% ipython --no-banner

In [1]: import numpy as np

In [2]: from numpy import linalg as LA

In [3]: np.set_printoptions(precision=2, suppress=True, linewidth=120, sign=" ")

In [4]: data = np.load("a.npy")

In [5]: data
Out[5]: 
array([[ 0,  0,  0,  0],
       [ 8,  0,  0,  0],
       [ 0,  0,  1,  0],
       [ 0,  6,  0,  0]])

In [6]: # triangular

In [7]: U, sig, VT = LA.svd(data)

In [8]: V = VT[:(sig > 1e-8).sum()]

In [9]: rng = np.random.default_rng(1293)

In [10]: x0 = data[2] + 2 * data[0] + rng.integers(2) * np.eye(4)[1]

In [11]: x0
Out[11]: array([ 0.,  0.,  1.,  0.])

In [12]: np.allclose(V.T @ V @ x0, x0)
Out[12]: True

In [13]: arr = np.load("out19.npy")

In [14]: arr
Out[14]: 
array([[-0.35,  0.24,  0.35],
       [-0.35,  0.24,  0.35],
       [-0.76,  0.58,  0.76],
       [-0.76,  0.58,  0.76],
       [ 0.35, -0.24, -0.35],
       [ 0.82, -0.65, -0.82],
       [-0.85,  0.69,  0.85],
       [-0.92,  0.79,  0.92],
       [ 0.62, -0.45, -0.62],
       [-0.98,  0.92,  0.98],
       [ 0.09, -0.06, -0.09],
       [-0.72,  0.54,  0.72],
       [ 0.35, -0.24, -0.35],
       [-0.49,  0.35,  0.49],
       [ 0.35, -0.24, -0.35],
       [-0.87,  0.72,  0.87],
       [ 0.87, -0.72, -0.87],
       [-0.18,  0.12,  0.18],
       [ 0.49, -0.35, -0.49],
       [-0.49,  0.35,  0.49]])

In [15]: # rank 2

In [16]: np.round(LA.svd(arr, compute_uv=False), 2) + 0
Out[16]: array([ 4.64,  0.18,  0.  ])

In [17]: np.abs(arr).max()
Out[17]: np.float64(0.98)

In [18]: arr.mean(axis=0)
Out[18]: array([-0.19,  0.16,  0.19])

In [19]: print(np.unravel_index(np.abs(arr).argmax(), arr.shape))
(np.int64(9), np.int64(0))

In [20]: LA.matrix_rank(arr)
Out[20]: np.int64(2)

In [21]: arr.sum(axis=1)
Out[21]: 
array([ 0.24,  0.24,  0.58,  0.58, -0.24, -0.65,  0.69,  0.79, -0.45,  0.92, -0.06,  0.54, -0.24,  0.35, -0.24,  0.72,
       -0.72,  0.12, -0.35,  0.35])

In [22]: rk = LA.matrix_rank(arr)

In [23]: rk
Out[23]: np.int64(2)

In [24]: N = LA.svd(arr)[2][rk:].T

In [25]: print(np.allclose(arr @ N, 0))
True

In [26]: np.round(arr @ N, 2) + 0
Out[26]: 
array([[ 0.],
       [ 0.],
       [ 0.],
       [ 0.],
       [ 0.],
       [ 0.],
       [ 0.],
       [ 0.],
       [ 0.],
       [ 0.],
       [ 0.],
       [ 0.],
       [ 0.],
       [ 0.],
       [ 0.],
       [ 0.],
       [ 0.],
       [ 0.],
       [ 0.],
       [ 0.]])

In [27]: N.shape
Out[27]: (3, 1)

In [28]: d = LA.norm(arr[:, None] - arr[None], axis=-1)

In [29]: np.flatnonzero(d[4] < d.mean() / 2)
Out[29]: array([  4,   8,  10,  12,  14,  18])

In [30]: (d + 1e9 * np.eye(20)).round(6).argmin(axis=1)
Out[30]: array([  1,   0,   3,   2,  12,  16,  15,  15,  18,   7,   4,   2,   4,  19,   4,   6,   5,   0,   8,  13])

In [31]: np.unravel_index(d.round(6).argmax(), d.shape)
Out[31]: (np.int64(9), np.int64(16))

In [32]: d[:5, :5]
Out[32]: 
array([[ 0.  ,  0.  ,  0.67,  0.67,  1.1 ],
       [ 0.  ,  0.  ,  0.67,  0.67,  1.1 ],
       [ 0.67,  0.67,  0.  ,  0.  ,  1.77],
       [ 0.67,  0.67,  0.  ,  0.  ,  1.77],
       [ 1.1 ,  1.1 ,  1.77,  1.77,  0.  ]])

In [33]: d[4]
Out[33]: 
array([ 1.1 ,  1.1 ,  1.77,  1.77,  0.  ,  0.78,  1.94,  2.07,  0.44,  2.21,  0.41,  1.7 ,  0.  ,  1.33,  0.  ,  1.97,
        0.88,  0.83,  0.23,  1.33])

In [34]: d.mean(axis=1).argmax()
Out[34]: np.int64(16)

In [35]: LA.matrix_rank(d ** 2)
Out[35]: np.int64(4)
